>>> import numpy as np
>>> np.set_printoptions(precision=2, suppress=True, linewidth=140)
>>> rd = lambda a: np.round(a, 2) + 0
>>> data = np.load("case15.npy")
>>> data
array([[1.  , 0.7 , 0.49, 0.34, 0.24, 0.17, 0.12],
       [0.7 , 1.  , 0.7 , 0.49, 0.34, 0.24, 0.17],
       [0.49, 0.7 , 1.  , 0.7 , 0.49, 0.34, 0.24],
       [0.34, 0.49, 0.7 , 1.  , 0.7 , 0.49, 0.34],
       [0.24, 0.34, 0.49, 0.7 , 1.  , 0.7 , 0.49],
       [0.17, 0.24, 0.34, 0.49, 0.7 , 1.  , 0.7 ],
       [0.12, 0.17, 0.24, 0.34, 0.49, 0.7 , 1.  ]])
>>> rd(np.abs(np.linalg.eigvals(data)).max())
np.float64(3.68)
>>> np.allclose(data, data.T)
True
>>> rd(np.linalg.det(data))
np.float64(0.02)
>>> rd(np.sort(np.abs(np.linalg.eigvals(data))))
array([0.19, 0.21, 0.27, 0.41, 0.71, 1.53, 3.68])
>>> np.trace(data)
np.float64(7.0)
>>> O, R = np.linalg.qr(data)
>>> rd(O.T @ O)
array([[1., 0., 0., 0., 0., 0., 0.],
       [0., 1., 0., 0., 0., 0., 0.],
       [0., 0., 1., 0., 0., 0., 0.],
       [0., 0., 0., 1., 0., 0., 0.],
       [0., 0., 0., 0., 1., 0., 0.],
       [0., 0., 0., 0., 0., 1., 0.],
       [0., 0., 0., 0., 0., 0., 1.]])
>>> rd(np.trace(O @ O.T))
np.float64(7.0)
>>> O.shape, R.shape
((7, 7), (7, 7))
>>> np.allclose(R.T @ R, data.T @ data)
True
>>> rd(np.abs(np.diag(R)))
array([1.4 , 0.51, 0.51, 0.5 , 0.49, 0.47, 0.42])
>>> vec = np.ones(7)
>>> for _ in range(6):
...     vec = data @ vec
...     vec /= np.linalg.norm(vec)
...     print(round(vec @ data @ vec, 2))
... 
3.67
3.68
3.68
3.68
3.68
3.68
>>> rd(vec)
array([0.3 , 0.37, 0.42, 0.43, 0.42, 0.37, 0.3 ])
>>> ev, vecs = np.linalg.eigh(data)
>>> rd(ev)
array([0.19, 0.21, 0.27, 0.41, 0.71, 1.53, 3.68])
>>> np.abs(vecs[:, -1]).round(6).argmax()
np.int64(3)
>>> rd(vecs.T @ vecs)
array([[1., 0., 0., 0., 0., 0., 0.],
       [0., 1., 0., 0., 0., 0., 0.],
       [0., 0., 1., 0., 0., 0., 0.],
       [0., 0., 0., 1., 0., 0., 0.],
       [0., 0., 0., 0., 1., 0., 0.],
       [0., 0., 0., 0., 0., 1., 0.],
       [0., 0., 0., 0., 0., 0., 1.]])
>>> rd(np.linalg.eigvalsh(data + 4 * np.eye(7)))
array([4.19, 4.21, 4.27, 4.41, 4.71, 5.53, 7.68])
>>> rd(np.abs(vecs[:, -1]))
array([0.3 , 0.37, 0.42, 0.43, 0.42, 0.37, 0.3 ])
>>> rd(vecs.T @ data @ vecs)
array([[0.19, 0.  , 0.  , 0.  , 0.  , 0.  , 0.  ],
       [0.  , 0.21, 0.  , 0.  , 0.  , 0.  , 0.  ],
       [0.  , 0.  , 0.27, 0.  , 0.  , 0.  , 0.  ],
       [0.  , 0.  , 0.  , 0.41, 0.  , 0.  , 0.  ],
       [0.  , 0.  , 0.  , 0.  , 0.71, 0.  , 0.  ],
       [0.  , 0.  , 0.  , 0.  , 0.  , 1.53, 0.  ],
       [0.  , 0.  , 0.  , 0.  , 0.  , 0.  , 3.68]])
>>> (ev > 1e-8).sum(), (ev < -1e-8).sum()
(np.int64(7), np.int64(0))
>>> rd(ev.sum()), np.trace(data)
(np.float64(7.0), np.float64(7.0))
>>> np.unique(ev.round(6) + 0, return_counts=True)[1]
array([1, 1, 1, 1, 1, 1, 1])
>>> K = np.loadtxt("m.csv", delimiter=",")
>>> K
array([[ 0.,  0.,  0.,  0.],
       [ 3., -3.,  6., -6.]])
>>> T = np.stack([K, -1 * K, K[::-1]])
>>> rd(np.linalg.norm(T, axis=(1, 2)))
array([9.49, 9.49, 9.49])
>>> np.linalg.matrix_rank(T)
array([1, 1, 1])
>>> T.sum(axis=0)
array([[ 3., -3.,  6., -6.],
       [ 0.,  0.,  0.,  0.]])
>>> (T @ K.T).shape
(3, 2, 2)
>>> np.linalg.matrix_rank(T.reshape(3, -1))
np.int64(2)
>>> W0 = np.load("dump.npy")
>>> W0
array([[ 0.,  1., -1., -2.,  1.],
       [ 5.,  0.,  0., -4., -4.],
       [ 0.,  4.,  4.,  2., -3.],
       [-3.,  2.,  4., -2., -2.],
       [ 0.,  0.,  0.,  0.,  2.]])
>>> u = np.array([-4, 3, -3, 0, -2])
>>> out = W0 + np.outer(u, np.eye(5)[0])
>>> np.linalg.matrix_rank(np.linalg.inv(out) - np.linalg.inv(W0), tol=1e-8)
np.int64(1)
>>> rd(np.linalg.det(out) / np.linalg.det(W0)), rd(1 + np.linalg.solve(W0, u)[0])
(np.float64(0.91), np.float64(0.91))
>>> out
array([[-4.,  1., -1., -2.,  1.],
       [ 8.,  0.,  0., -4., -4.],
       [-3.,  4.,  4.,  2., -3.],
       [-3.,  2.,  4., -2., -2.],
       [-2.,  0.,  0.,  0.,  2.]])
>>> u = np.array([3, -4, -4])
>>> np.array([np.convolve(row, u, "same") for row in W0])
array([[  3.,  -7.,  -6.,  15.,   4.],
       [-20., -20., -12.,   4.,  32.],
       [ 12.,  -4., -26., -33.,   4.],
       [ 18.,  16., -30., -14.,  16.],
       [  0.,   0.,   0.,   6.,  -8.]])
>>> np.correlate(W0[1], W0[4], "full")
array([10.,  0.,  0., -8., -8.,  0.,  0.,  0.,  0.])
>>> np.cross(W0[1, :3], W0[4, :3])
array([0., 0., 0.])
>>> O, R = np.linalg.qr(W0)
>>> rd(O)
array([[ 0.  , -0.22, -0.78,  0.58,  0.  ],
       [-0.86, -0.2 ,  0.32,  0.35,  0.  ],
       [ 0.  , -0.9 , -0.07, -0.44,  0.  ],
       [ 0.51, -0.33,  0.53,  0.58,  0.  ],
       [ 0.  ,  0.  ,  0.  ,  0.  ,  1.  ]])
>>> rd(abs(R[0, 0])), rd(np.linalg.norm(W0[:, 0]))
(np.float64(5.83), np.float64(5.83))
>>> rd(np.abs(np.diag(R)))
array([5.83, 4.47, 2.63, 4.62, 2.  ])
>>> np.allclose(R.T @ R, W0.T @ W0)
True
>>> O.shape, R.shape
((5, 5), (5, 5))
>>> rd(np.abs(np.linalg.eigvals(W0)).max())
np.float64(5.28)
>>> W0 @ W0
array([[ 11.,  -8., -12.,  -2.,   5.],
       [ 12.,  -3., -21.,  -2.,   5.],
       [ 14.,  20.,  24., -12., -38.],
       [ 16.,   9.,  11.,  10., -23.],
       [  0.,   0.,   0.,   0.,   4.]])
>>> np.trace(W0)
np.float64(4.0)
>>> np.allclose(W0, W0.T)
False
>>> rd(np.linalg.det(W0))
np.float64(632.0)
>>> (W0 - W0.T) / 2
array([[ 0. , -2. , -0.5,  0.5,  0.5],
       [ 2. ,  0. , -2. , -3. , -2. ],
       [ 0.5,  2. ,  0. , -1. , -1.5],
       [-0.5,  3. ,  1. ,  0. , -1. ],
       [-0.5,  2. ,  1.5,  1. ,  0. ]])
>>> arr = np.array([[0.0, 0.0, 1.0, 3.0, 0.0],
...     [0.0, 0.0, 2.0, -3.0, -3.0],
...     [1.0, 2.0, 0.0, 0.0, 0.0],
...     [3.0, -3.0, 0.0, 0.0, 0.0],
...     [0.0, -3.0, 0.0, 0.0, 0.0]])
>>> Uu, sig, vt = np.linalg.svd(arr)
>>> vecs = vt[:(sig > 1e-8).sum()]
>>> rng = np.random.default_rng(792029)
>>> vec = arr[2] + 4 * arr[0] + rng.integers(2) * np.eye(5)[4]
>>> vec
array([ 1.,  2.,  4., 12.,  1.])
>>> np.allclose(vecs.T @ vecs @ vec, vec)
False
>>> np.linalg.matrix_rank(np.vstack([arr, vec]))
np.int64(5)
>>> mat = np.load("data.npy")
>>> mat
array([[-2, -4,  0,  0, -3],
       [ 0,  0,  2, -1,  1],
       [ 1,  2, -2, -1, -2],
       [-1, -2, -3,  0, -3]])
>>> ang = np.radians(60)
>>> R = np.eye(5)
>>> R[2, 2] = R[1, 1] = np.cos(ang)
>>> R[2, 1], R[1, 2] = -np.sin(ang), np.sin(ang)
>>> rd(R)
array([[ 1.  ,  0.  ,  0.  ,  0.  ,  0.  ],
       [ 0.  ,  0.5 ,  0.87,  0.  ,  0.  ],
       [ 0.  , -0.87,  0.5 ,  0.  ,  0.  ],
       [ 0.  ,  0.  ,  0.  ,  1.  ,  0.  ],
       [ 0.  ,  0.  ,  0.  ,  0.  ,  1.  ]])
>>> out = mat @ R.T
>>> rd(np.abs(out - mat).max(axis=0))
array([0.  , 2.73, 3.46, 0.  , 0.  ])
>>> np.allclose(mat @ mat.T, out @ out.T)
True
>>> w1 = np.array([[3, 2, 2, 1, 4, 9],
...     [1, 1, 3, 0, 5, 8],
...     [4, 6, 5, 5, 7, 4],
...     [9, 4, 3, 2, 5, 3],
...     [2, 6, 0, 5, 7, 5]])
>>> c = np.array([1, -2, 0, -2, 0, 0])
>>> hid = np.maximum(mat @ w1 + c, 0)
>>> (hid > 0).astype(int)
array([[0, 0, 0, 0, 0, 0],
       [1, 1, 1, 1, 1, 1],
       [0, 0, 0, 0, 0, 1],
       [0, 0, 0, 0, 0, 0]])
>>> (hid > 0).mean(axis=0)
array([0.25, 0.25, 0.25, 0.25, 0.25, 0.5 ])
>>> np.linalg.matrix_rank(hid)
np.int64(2)
>>> W2 = np.array([[1, 2], [0, 1], [1, 0], [1, 0], [1, 1], [0, 0]])
>>> (hid @ W2).round(6).argmax(axis=1)
array([0, 0, 0, 0])
>>> hid @ W2
array([[ 0,  0],
       [36, 32],
       [ 0,  0],
       [ 0,  0]])
>>> u = np.array([1, 1])
>>> np.polyval(u, mat[0])
array([-1, -3,  1,  1, -2])
>>> np.convolve(mat[0], u)
array([-2, -6, -4,  0, -3, -3])
>>> np.correlate(mat[0], mat[1], "full")
array([-2, -2,  0, -8, -3,  3, -6,  0,  0])
>>> np.unravel_index(np.abs(mat).argmax(), mat.shape)
(np.int64(0), np.int64(1))
>>> np.abs(mat).max()
np.int64(4)
>>> mat - mat[0]
array([[ 0,  0,  0,  0,  0],
       [ 2,  4,  2, -1,  4],
       [ 3,  6, -2, -1,  1],
       [ 1,  2, -3,  0,  0]])
>>> mat.mean(axis=0)
array([-0.5 , -1.  , -0.75, -0.5 , -1.75])
>>> mat.sum(axis=0)
array([-2, -4, -3, -2, -7])
>>> np.zeros(4, 5)
Traceback (most recent call last):
  File "<python-input-96>", line 1, in <module>
    np.zeros(4, 5)
    ~~~~~~~~^^^^^^
TypeError: Cannot interpret '5' as a data type
>>> mat.sum(axis=1)
array([-9,  2, -2, -9])
>>> np.linalg.matrix_rank(mat)
np.int64(4)
>>> np.linalg.rank(mat)
Traceback (most recent call last):
  File "<python-input-99>", line 1, in <module>
    np.linalg.rank(mat)
    ^^^^^^^^^^^^^^
AttributeError: module 'numpy.linalg' has no attribute 'rank'
>>> mat[:, 5]
Traceback (most recent call last):
  File "<python-input-100>", line 1, in <module>
    mat[:, 5]
    ~~~^^^^^^
IndexError: index 5 is out of bounds for axis 1 with size 5
>>> np.diff(mat, axis=0)
array([[ 2,  4,  2, -1,  4],
       [ 1,  2, -4,  0, -3],
       [-2, -4, -1,  1, -1]])
>>> np.count_nonzero(mat)
np.int64(15)
>>> J = np.array([[0.6, 1.0, -0.6, -2.4],
...     [-1.1, -0.9, -1.6, -0.6],
...     [0.2, -0.9, -1.2, 1.0],
...     [1.1, -0.6, 0.2, -0.8],
...     [0.2, 1.3, 0.4, -0.6],
...     [-0.6, 1.6, 0.2, 2.0],
...     [-0.2, 1.7, 0.4, 0.9],
...     [-2.1, 1.7, 0.5, -1.9],
...     [-1.2, -0.1, 0.8, 1.0],
...     [0.5, -0.1, 0.7, -1.0],
...     [2.2, 0.6, 0.5, 0.6],
...     [-1.8, 0.1, -0.6, 0.3],
...     [2.1, 0.7, 0.6, 1.8],
...     [-0.6, 0.9, 0.1, 0.8],
...     [1.7, 0.5, 0.9, -1.1],
...     [0.0, 0.0, -1.0, 1.5],
...     [1.5, -3.3, -1.3, -0.2]])
>>> J[11] *= 20
>>> J
array([[  0.6,   1. ,  -0.6,  -2.4],
       [ -1.1,  -0.9,  -1.6,  -0.6],
       [  0.2,  -0.9,  -1.2,   1. ],
       [  1.1,  -0.6,   0.2,  -0.8],
       [  0.2,   1.3,   0.4,  -0.6],
       [ -0.6,   1.6,   0.2,   2. ],
       [ -0.2,   1.7,   0.4,   0.9],
       [ -2.1,   1.7,   0.5,  -1.9],
       [ -1.2,  -0.1,   0.8,   1. ],
       [  0.5,  -0.1,   0.7,  -1. ],
       [  2.2,   0.6,   0.5,   0.6],
       [-36. ,   2. , -12. ,   6. ],
       [  2.1,   0.7,   0.6,   1.8],
       [ -0.6,   0.9,   0.1,   0.8],
       [  1.7,   0.5,   0.9,  -1.1],
       [  0. ,   0. ,  -1. ,   1.5],
       [  1.5,  -3.3,  -1.3,  -0.2]])
>>> cen = (J - J.mean(axis=0)) / J.std(axis=0)
>>> np.argwhere(np.abs(cen) > 2)
array([[11,  0],
       [11,  2],
       [11,  3],
       [16,  1]])
>>> rd(cen.std(axis=0))
array([1., 1., 1., 1.])
>>> c = np.linalg.lstsq(np.delete(cen, 0, axis=1), cen[:, 0])[0]
>>> rd(c)
array([-0.2 ,  0.9 , -0.03])
>>> rd(1 - np.var(cen[:, 0] - np.delete(cen, 0, axis=1) @ c))
np.float64(0.96)
>>> out = np.array([[-2, 0], [-2, 0]])
>>> out[-1] = out[0]
>>> M = out + 0.1 * np.eye(2)
>>> M
array([[-1.9,  0. ],
       [-2. ,  0.1]])
>>> rd(np.linalg.det(M[::-1]))
np.float64(0.19)
>>> rd(np.linalg.det(M.T))
np.float64(-0.19)
>>> rd(np.poly(M))
array([ 1.  ,  1.8 , -0.19])
>>> rd(np.linalg.eigvals(M))
array([ 0.1, -1.9])
>>> rd(np.linalg.eigvals(M).sum().real)
np.float64(-1.8)
>>> rd(np.linalg.det(2 * M)), rd(np.linalg.det(M))
(np.float64(-0.76), np.float64(-0.19))
>>> Uu, sig, vt = np.linalg.svd(M)
>>> np.argmax(sig[:-1] / (sig[1:] + 1e-6)) + 1
np.int64(1)
>>> rd(sig)
array([2.76, 0.07])
>>> out = Uu[:, :1] @ np.diag(sig[:1]) @ vt[:1]
>>> rd(np.linalg.norm(M - out) / np.linalg.norm(M))
np.float64(0.02)
>>> rd(np.linalg.norm(M - out, 2)), rd(sig[1])
(np.float64(0.07), np.float64(0.07))
>>> np.linalg.matrix_rank(M, rtol=0.05)
np.int64(1)
>>> M.mean(axis=0)
array([-1.95,  0.05])
>>> M.sum(axis=1)
array([-1.9, -1.9])
>>> rd(np.linalg.norm(M))
np.float64(2.76)
>>> M.shape
(2, 2)
>>> np.abs(M).max()
np.float64(2.0)
>>> rd(np.linalg.svd(M, compute_uv=False))
array([2.76, 0.07])
>>> M.sum(axis=0)
array([-3.9,  0.1])
>>> np.zeros(2, 2)
Traceback (most recent call last):
  File "<python-input-136>", line 1, in <module>
    np.zeros(2, 2)
    ~~~~~~~~^^^^^^
TypeError: Cannot interpret '2' as a data type
>>> vec = np.array([4, 3])
>>> target = M @ vec
>>> c, lr = np.zeros(2), 1 / np.linalg.norm(M, 2) ** 2
>>> for i in range(8):
...     c -= lr * M.T @ (M @ c - target)
...     if i % 2 == 0: print(i, round(np.linalg.norm(M @ c - target), 2))
... 
0 0.21
2 0.21
4 0.21
6 0.21
>>> rd(np.linalg.cond(M))
np.float64(40.08)
>>> rd(c)
array([ 3.92, -0.09])
>>> rd(np.linalg.norm(M, 2) / np.linalg.norm(M))
np.float64(1.0)
>>> np.argsort(-np.linalg.norm(M, axis=0).round(6), kind="stable")[:3]
array([0, 1])
>>> X = np.loadtxt("run17.csv", delimiter=",")
>>> X
array([[ 2., -3.,  1.,  3.,  1., -1.],
       [ 2., -3.,  1.,  3.,  1., -1.],
       [-1.,  2., -2., -1., -3.,  3.],
       [-3.,  2.,  0.,  3.,  2.,  0.],
       [-3.,  2.,  3., -1.,  2.,  1.]])
>>> np.allclose(X[:-1].T @ np.linalg.lstsq(X[:-1].T, X[-1])[0], X[-1])
False
>>> np.argsort(-np.linalg.norm(X, axis=0).round(6), kind="stable")[:3]
array([1, 3, 0])
>>> np.linalg.cond(X) > 100
np.True_
>>> rd(np.linalg.norm(X, 2) / np.linalg.norm(X))
np.float64(0.74)
>>> np.linalg.matrix_rank(X, rtol=0.1)
np.int64(4)
>>> vec = np.array([1, 2, 2, 2, 3])
>>> h1 = np.maximum(mat @ vec, 0)
>>> mat * (h1 > 1e-9)[:, None]
array([[ 0,  0,  0,  0,  0],
       [ 0,  0,  2, -1,  1],
       [ 0,  0,  0,  0,  0],
       [ 0,  0,  0,  0,  0]])
>>> np.maximum(mat @ (3 * vec), 0)
array([ 0, 15,  0,  0])
>>> np.maximum(mat @ vec, 0) - np.maximum(-mat @ vec, 0)
array([-19,   5,  -7, -20])
